$ python3 -q
>>> import numpy as np
>>> np.set_printoptions(suppress=True, linewidth=100)
>>> def tidy(a):
...     return np.round(a, 3) + 0
... 
>>> data = np.array([[3.0, 1.0, 1.0, 1.0, 1.0, 1.0],
...     [1.0, 3.0, 1.0, 1.0, 1.0, 1.0],
...     [1.0, 1.0, 3.0, 1.0, 1.0, 1.0],
...     [1.0, 1.0, 1.0, 3.0, 1.0, 1.0],
...     [1.0, 1.0, 1.0, 1.0, 3.0, 1.0],
...     [1.0, 1.0, 1.0, 1.0, 1.0, 3.0]])
>>> L = np.linalg.cholesky(data)
>>> tidy(data / np.sqrt(np.outer(np.diag(data), np.diag(data))))
array([[1.   , 0.333, 0.333, 0.333, 0.333, 0.333],
       [0.333, 1.   , 0.333, 0.333, 0.333, 0.333],
       [0.333, 0.333, 1.   , 0.333, 0.333, 0.333],
       [0.333, 0.333, 0.333, 1.   , 0.333, 0.333],
       [0.333, 0.333, 0.333, 0.333, 1.   , 0.333],
       [0.333, 0.333, 0.333, 0.333, 0.333, 1.   ]])
>>> tidy(L @ L.T)
array([[3., 1., 1., 1., 1., 1.],
       [1., 3., 1., 1., 1., 1.],
       [1., 1., 3., 1., 1., 1.],
       [1., 1., 1., 3., 1., 1.],
       [1., 1., 1., 1., 3., 1.],
       [1., 1., 1., 1., 1., 3.]])
>>> tidy(np.diag(L) ** 2)
array([3.   , 2.667, 2.5  , 2.4  , 2.333, 2.286])
>>> tidy(L)
array([[1.732, 0.   , 0.   , 0.   , 0.   , 0.   ],
       [0.577, 1.633, 0.   , 0.   , 0.   , 0.   ],
       [0.577, 0.408, 1.581, 0.   , 0.   , 0.   ],
       [0.577, 0.408, 0.316, 1.549, 0.   , 0.   ],
       [0.577, 0.408, 0.316, 0.258, 1.528, 0.   ],
       [0.577, 0.408, 0.316, 0.258, 0.218, 1.512]])
>>> np.linalg.eigvalsh(data).min() > 0
np.True_
>>> np.prod(np.diag(L)) ** 2, tidy(np.linalg.det(data))
(np.float64(256.0), np.float64(256.0))
>>> E = 0.5 ** np.abs(np.subtract.outer(np.arange(6), np.arange(6)))
>>> tidy(E)
array([[1.   , 0.5  , 0.25 , 0.125, 0.062, 0.031],
       [0.5  , 1.   , 0.5  , 0.25 , 0.125, 0.062],
       [0.25 , 0.5  , 1.   , 0.5  , 0.25 , 0.125],
       [0.125, 0.25 , 0.5  , 1.   , 0.5  , 0.25 ],
       [0.062, 0.125, 0.25 , 0.5  , 1.   , 0.5  ],
       [0.031, 0.062, 0.125, 0.25 , 0.5  , 1.   ]])
>>> # symmetric
>>> x0 = np.array([1, -2, -1, -1, -2, 2])
>>> y = E @ x0
>>> c, lr = np.zeros(6), 1 / np.linalg.norm(E, 2) ** 2
>>> for i in range(10):
...     c -= lr * E.T @ (E @ c - y)
...     if i % 2 == 0: print(i, round(np.linalg.norm(E @ c - y), 3))
... 
0 1.926
2 1.571
4 1.329
6 1.152
8 1.019
>>> tidy(c)
array([ 0.176, -1.093, -1.327, -1.267, -0.798,  0.86 ])
>>> rng = np.random.default_rng(88130)
>>> labels = rng.permutation(6)
>>> labels
array([3, 0, 4, 2, 5, 1])
>>> other = E[labels][:, labels]
>>> tidy(np.sort(np.abs(np.linalg.eigvals(other))))
array([0.352, 0.417, 0.557, 0.846, 1.435, 2.393])
>>> np.diag(other)
array([1., 1., 1., 1., 1., 1.])
>>> np.trace(other)
np.float64(6.0)
>>> tidy(np.linalg.det(other)), tidy(np.linalg.det(E[labels]))
(np.float64(0.237), np.float64(-0.237))
>>> tidy(other)
array([[1.   , 0.125, 0.5  , 0.5  , 0.25 , 0.25 ],
       [0.125, 1.   , 0.062, 0.25 , 0.031, 0.5  ],
       [0.5  , 0.062, 1.   , 0.25 , 0.5  , 0.125],
       [0.5  , 0.25 , 0.25 , 1.   , 0.125, 0.5  ],
       [0.25 , 0.031, 0.5  , 0.125, 1.   , 0.062],
       [0.25 , 0.5  , 0.125, 0.5  , 0.062, 1.   ]])
>>> vals, evecs = np.linalg.eigh(E)
>>> np.unique(vals.round(6) + 0, return_counts=True)[1]
array([1, 1, 1, 1, 1, 1])
>>> tidy(evecs @ np.diag(vals) @ evecs.T)
array([[1.   , 0.5  , 0.25 , 0.125, 0.062, 0.031],
       [0.5  , 1.   , 0.5  , 0.25 , 0.125, 0.062],
       [0.25 , 0.5  , 1.   , 0.5  , 0.25 , 0.125],
       [0.125, 0.25 , 0.5  , 1.   , 0.5  , 0.25 ],
       [0.062, 0.125, 0.25 , 0.5  , 1.   , 0.5  ],
       [0.031, 0.062, 0.125, 0.25 , 0.5  , 1.   ]])
>>> tidy(np.abs(evecs[:, -1]))
array([0.305, 0.419, 0.48 , 0.48 , 0.419, 0.305])
>>> tidy(vals.sum()), np.trace(E)
(np.float64(6.0), np.float64(6.0))
>>> tidy(evecs.T @ E @ evecs)
array([[0.352, 0.   , 0.   , 0.   , 0.   , 0.   ],
       [0.   , 0.417, 0.   , 0.   , 0.   , 0.   ],
       [0.   , 0.   , 0.557, 0.   , 0.   , 0.   ],
       [0.   , 0.   , 0.   , 0.846, 0.   , 0.   ],
       [0.   , 0.   , 0.   , 0.   , 1.435, 0.   ],
       [0.   , 0.   , 0.   , 0.   , 0.   , 2.393]])
>>> np.abs(evecs[:, -1]).round(6).argmax()
np.int64(2)
>>> tidy(np.linalg.eigvalsh(E @ E))
array([0.124, 0.174, 0.31 , 0.716, 2.059, 5.729])
>>> vals, evecs = np.linalg.eigh(E)
>>> x0 = np.array([2, -1, 3, -2, 2, -1])
>>> tidy(evecs * np.sqrt(vals) @ evecs.T)
array([[0.963, 0.249, 0.094, 0.039, 0.017, 0.008],
       [0.249, 0.932, 0.242, 0.092, 0.039, 0.017],
       [0.094, 0.242, 0.93 , 0.241, 0.092, 0.039],
       [0.039, 0.092, 0.241, 0.93 , 0.242, 0.094],
       [0.017, 0.039, 0.092, 0.242, 0.932, 0.249],
       [0.008, 0.017, 0.039, 0.094, 0.249, 0.963]])
>>> tidy(x0 @ E @ x0 / (x0 @ x0)), tidy(vals[0]), tidy(vals[-1])
(np.float64(0.533), np.float64(0.352), np.float64(2.393))
>>> tidy(np.linalg.eigvalsh(E[1:, 1:]))
array([0.36 , 0.457, 0.69 , 1.23 , 2.262])
>>> np.abs(E).sum(axis=1).max(), tidy(np.abs(vals).max())
(np.float64(2.625), np.float64(2.393))
>>> labels = rng.permutation(6)
>>> other = E[:, labels] * rng.choice([-1, 1], 6)
>>> tidy(other)
array([[ 0.25 , -0.125,  0.5  ,  0.031, -1.   , -0.062],
       [ 0.5  , -0.25 ,  1.   ,  0.062, -0.5  , -0.125],
       [ 1.   , -0.5  ,  0.5  ,  0.125, -0.25 , -0.25 ],
       [ 0.5  , -1.   ,  0.25 ,  0.25 , -0.125, -0.5  ],
       [ 0.25 , -0.5  ,  0.125,  0.5  , -0.062, -1.   ],
       [ 0.125, -0.25 ,  0.062,  1.   , -0.031, -0.5  ]])
>>> Uu, _, VT = np.linalg.svd(E.T @ other)
>>> labels
array([2, 3, 1, 5, 0, 4])
>>> tidy(np.linalg.lstsq(E, other)[0])
array([[ 0.,  0.,  0.,  0., -1.,  0.],
       [ 0.,  0.,  1.,  0.,  0.,  0.],
       [ 1.,  0.,  0.,  0.,  0.,  0.],
       [ 0., -1.,  0.,  0.,  0.,  0.],
       [ 0.,  0.,  0.,  0.,  0., -1.],
       [ 0.,  0.,  0.,  1.,  0.,  0.]])
>>> arr = np.eye(11, dtype=int)[rng.permutation(11)]
>>> arr
array([[0, 0, 0, 0, 0, 0, 0, 0, 0, 0, 1],
       [1, 0, 0, 0, 0, 0, 0, 0, 0, 0, 0],
       [0, 1, 0, 0, 0, 0, 0, 0, 0, 0, 0],
       [0, 0, 0, 1, 0, 0, 0, 0, 0, 0, 0],
       [0, 0, 1, 0, 0, 0, 0, 0, 0, 0, 0],
       [0, 0, 0, 0, 0, 1, 0, 0, 0, 0, 0],
       [0, 0, 0, 0, 0, 0, 1, 0, 0, 0, 0],
       [0, 0, 0, 0, 0, 0, 0, 0, 1, 0, 0],
       [0, 0, 0, 0, 1, 0, 0, 0, 0, 0, 0],
       [0, 0, 0, 0, 0, 0, 0, 1, 0, 0, 0],
       [0, 0, 0, 0, 0, 0, 0, 0, 0, 1, 0]])
>>> # splits into 4 blocks
>>> arr @ arr.T
array([[1, 0, 0, 0, 0, 0, 0, 0, 0, 0, 0],
       [0, 1, 0, 0, 0, 0, 0, 0, 0, 0, 0],
       [0, 0, 1, 0, 0, 0, 0, 0, 0, 0, 0],
       [0, 0, 0, 1, 0, 0, 0, 0, 0, 0, 0],
       [0, 0, 0, 0, 1, 0, 0, 0, 0, 0, 0],
       [0, 0, 0, 0, 0, 1, 0, 0, 0, 0, 0],
       [0, 0, 0, 0, 0, 0, 1, 0, 0, 0, 0],
       [0, 0, 0, 0, 0, 0, 0, 1, 0, 0, 0],
       [0, 0, 0, 0, 0, 0, 0, 0, 1, 0, 0],
       [0, 0, 0, 0, 0, 0, 0, 0, 0, 1, 0],
       [0, 0, 0, 0, 0, 0, 0, 0, 0, 0, 1]])
>>> W0 = np.loadtxt("test5.csv", delimiter=",")
>>> W0
array([[ 2.,  1.,  1.,  1., -1.],
       [ 4.,  1.,  0.,  2.,  0.],
       [ 4.,  2.,  1.,  2., -1.],
       [ 3.,  2.,  1.,  2.,  1.],
       [ 5.,  1.,  2.,  4.,  3.],
       [ 4.,  3.,  4.,  6.,  2.],
       [ 4.,  5.,  2.,  7.,  0.],
       [ 6.,  4.,  1.,  6.,  0.],
       [ 4.,  3.,  1.,  6., -1.],
       [ 3.,  1.,  2.,  6., -2.],
       [ 5.,  3.,  1.,  6., -4.],
       [ 7.,  5.,  2.,  5., -4.],
       [ 5.,  5.,  0.,  7., -5.],
       [ 6.,  5., -1.,  9., -4.],
       [ 8.,  5.,  1.,  8., -2.],
       [ 9.,  6.,  2.,  6., -3.],
       [ 7.,  4.,  4.,  8., -3.]])
>>> other = np.c_[W0[:, :2] @ np.array([[1, 0], [2, 2]]), np.array([3, -2, -1, 0, 3, 2, 0, -3, 1, 3, -1, 0, 1, 1, -2, 1, 1])]
>>> other
array([[ 4.,  2.,  3.],
       [ 6.,  2., -2.],
       [ 8.,  4., -1.],
       [ 7.,  4.,  0.],
       [ 7.,  2.,  3.],
       [10.,  6.,  2.],
       [14., 10.,  0.],
       [14.,  8., -3.],
       [10.,  6.,  1.],
       [ 5.,  2.,  3.],
       [11.,  6., -1.],
       [17., 10.,  0.],
       [15., 10.,  1.],
       [16., 10.,  1.],
       [18., 10., -2.],
       [21., 12.,  1.],
       [15.,  8.,  1.]])
>>> np.linalg.matrix_rank(other)
np.int64(3)
>>> np.linalg.matrix_rank(np.c_[W0, other])
np.int64(6)
>>> gram = W0.T @ W0
>>> tidy(np.linalg.svd(W0, compute_uv=False) ** 2)
array([1342.133,   74.877,   31.068,   18.528,   10.394])
>>> Xc = (W0 - W0.mean(axis=0)) / W0.std(axis=0)
>>> np.argwhere(np.abs(Xc) > 2)
array([[ 4,  4],
       [ 5,  2],
       [15,  0],
       [16,  2]])
>>> c = np.linalg.lstsq(np.delete(Xc, 3, axis=1), Xc[:, 3])[0]
>>> tidy(1 - np.var(Xc[:, 3] - np.delete(Xc, 3, axis=1) @ c))
np.float64(0.55)
>>> m1 = np.array([[5, 6, 0, 0], [8, 2, 0, 0], [0, 0, 5, 6], [0, 0, 8, 2]])
>>> m1
array([[5, 6, 0, 0],
       [8, 2, 0, 0],
       [0, 0, 5, 6],
       [0, 0, 8, 2]])
>>> f = np.array([4, -5, 1, -2])
>>> other = m1 + np.outer(f, np.eye(4)[3])
>>> other
array([[ 5.,  6.,  0.,  4.],
       [ 8.,  2.,  0., -5.],
       [ 0.,  0.,  5.,  7.],
       [ 0.,  0.,  8.,  0.]])
>>> np.linalg.matrix_rank(np.linalg.inv(other) - np.linalg.inv(m1), tol=1e-8)
np.int64(1)
>>> tidy(np.linalg.det(other) / np.linalg.det(m1)), tidy(1 + np.linalg.solve(m1, f)[3])
(np.float64(1.474), np.float64(1.474))
>>> np.linalg.matrix_rank(other - m1)
np.int64(1)
>>> W1 = np.array([[-3, 1], [2, 1], [-1, -1], [-3, -3]])
>>> c = np.array([1, 2])
>>> H = np.maximum(other @ W1 + c, 0)
>>> np.linalg.matrix_rank(H)
np.int64(1)
>>> H
array([[ 0.,  1.],
       [ 0., 27.],
       [ 0.,  0.],
       [ 0.,  0.]])
>>> cent = np.array([[-7, -1, 8], [6, -5, 8]])
>>> H @ cent
array([[   6.,   -5.,    8.],
       [ 162., -135.,  216.],
       [   0.,    0.,    0.],
       [   0.,    0.,    0.]])
>>> W1 @ cent
array([[ 27,  -2, -16],
       [ -8,  -7,  24],
       [  1,   6, -16],
       [  3,  18, -48]])
>>> (H @ cent).round(6).argmax(axis=1)
array([2, 2, 0, 0])
>>> tidy(np.linalg.det(m1))
np.float64(1444.0)
>>> (np.linalg.matrix_power((m1 != 0) + (m1.T != 0) + np.eye(4), 4) > 0).astype(int)
array([[1, 1, 0, 0],
       [1, 1, 0, 0],
       [0, 0, 1, 1],
       [0, 0, 1, 1]])
>>> m1 @ m1
array([[73, 42,  0,  0],
       [56, 52,  0,  0],
       [ 0,  0, 73, 42],
       [ 0,  0, 56, 52]])
>>> x0 = np.array([-3, -1, -3, -2])
>>> np.einsum("ij,j->i", m1, x0)
array([-21, -26, -27, -28])
>>> m1 @ (2 * x0)
array([-42, -52, -54, -56])
>>> (m1 * x0).sum(axis=1)
array([-21, -26, -27, -28])
>>> m1 @ np.eye(4)[3]
array([0., 0., 6., 2.])
>>> A = np.load("w.npy")
>>> tidy(A)
array([[0.111, 0.139, 0.083, 0.056, 0.056, 0.083, 0.083, 0.139, 0.139, 0.111],
       [0.107, 0.143, 0.036, 0.071, 0.107, 0.071, 0.179, 0.143, 0.036, 0.107],
       [0.208, 0.083, 0.167, 0.042, 0.042, 0.042, 0.125, 0.   , 0.167, 0.125],
       [0.038, 0.154, 0.192, 0.154, 0.077, 0.   , 0.077, 0.077, 0.077, 0.154],
       [0.   , 0.1  , 0.167, 0.133, 0.033, 0.033, 0.167, 0.1  , 0.133, 0.133],
       [0.074, 0.   , 0.185, 0.037, 0.111, 0.185, 0.037, 0.111, 0.111, 0.148],
       [0.057, 0.114, 0.143, 0.114, 0.114, 0.114, 0.086, 0.114, 0.057, 0.086],
       [0.071, 0.179, 0.036, 0.107, 0.143, 0.036, 0.036, 0.107, 0.143, 0.143],
       [0.04 , 0.   , 0.12 , 0.16 , 0.2  , 0.12 , 0.04 , 0.08 , 0.12 , 0.12 ],
       [0.161, 0.097, 0.032, 0.   , 0.065, 0.161, 0.161, 0.161, 0.032, 0.129]])
>>> tidy(np.abs(np.linalg.eigvals(A)).max())
np.float64(1.0)
>>> tidy(np.trace(A))
np.float64(1.235)
>>> tidy(np.sort(np.abs(np.linalg.eigvals(A))))
array([0.039, 0.047, 0.102, 0.102, 0.11 , 0.13 , 0.135, 0.135, 0.207, 1.   ])
>>> labels = rng.permutation(10)
>>> labels
array([0, 3, 8, 7, 6, 9, 5, 2, 4, 1])
>>> other = A[labels][:, labels]
>>> np.allclose(other, A)
False
>>> tidy(np.linalg.det(other)), tidy(np.linalg.det(A[labels]))
(np.float64(0.0), np.float64(0.0))
>>> tidy(other)
array([[0.111, 0.056, 0.139, 0.139, 0.083, 0.111, 0.083, 0.083, 0.056, 0.139],
       [0.038, 0.154, 0.077, 0.077, 0.077, 0.154, 0.   , 0.192, 0.077, 0.154],
       [0.04 , 0.16 , 0.12 , 0.08 , 0.04 , 0.12 , 0.12 , 0.12 , 0.2  , 0.   ],
       [0.071, 0.107, 0.143, 0.107, 0.036, 0.143, 0.036, 0.036, 0.143, 0.179],
       [0.057, 0.114, 0.057, 0.114, 0.086, 0.086, 0.114, 0.143, 0.114, 0.114],
       [0.161, 0.   , 0.032, 0.161, 0.161, 0.129, 0.161, 0.032, 0.065, 0.097],
       [0.074, 0.037, 0.111, 0.111, 0.037, 0.148, 0.185, 0.185, 0.111, 0.   ],
       [0.208, 0.042, 0.167, 0.   , 0.125, 0.125, 0.042, 0.167, 0.042, 0.083],
       [0.   , 0.133, 0.133, 0.1  , 0.167, 0.133, 0.033, 0.167, 0.033, 0.1  ],
       [0.107, 0.071, 0.036, 0.143, 0.179, 0.107, 0.071, 0.036, 0.107, 0.143]])
>>> J = np.load("dump.npy")
>>> J
array([[ -2,   5,   4,  13,   8,   8,  13,   5,  14,  11,  -3,  -4,  -2],
       [-11,  -4,  -5,   4,  -1,  -1,   4,  -4,   5,   2, -12, -13, -11],
       [ -6,   1,   0,   9,   4,   4,   9,   1,  10,   7,  -7,  -8,  -6],
       [ -5,   2,   1,  10,   5,   5,  10,   2,  11,   8,  -6,  -7,  -5],
       [ -7,   0,  -1,   8,   3,   3,   8,   0,   9,   6,  -8,  -9,  -7],
       [-10,  -3,  -4,   5,   0,   0,   5,  -3,   6,   3, -11, -12, -10],
       [-11,  -4,  -5,   4,  -1,  -1,   4,  -4,   5,   2, -12, -13, -11],
       [-10,  -3,  -4,   5,   0,   0,   5,  -3,   6,   3, -11, -12, -10],
       [ -4,   3,   2,  11,   6,   6,  11,   3,  12,   9,  -5,  -6,  -4],
       [ -4,   3,   2,  11,   6,   6,  11,   3,  12,   9,  -5,  -6,  -4],
       [ -5,   2,   1,  10,   5,   5,  10,   2,  11,   8,  -6,  -7,  -5],
       [-10,  -3,  -4,   5,   0,   0,   5,  -3,   6,   3, -11, -12, -10]])
>>> # rows 1 and 6 are equal
>>> np.linalg.matrix_rank(J, rtol=0.1)
np.int64(2)
>>> np.argsort(-np.linalg.norm(J, axis=0).round(6), kind="stable")[:3]
array([11,  8, 10])
>>> tidy(np.linalg.norm(J, 2) / np.linalg.norm(J))
np.float64(0.899)
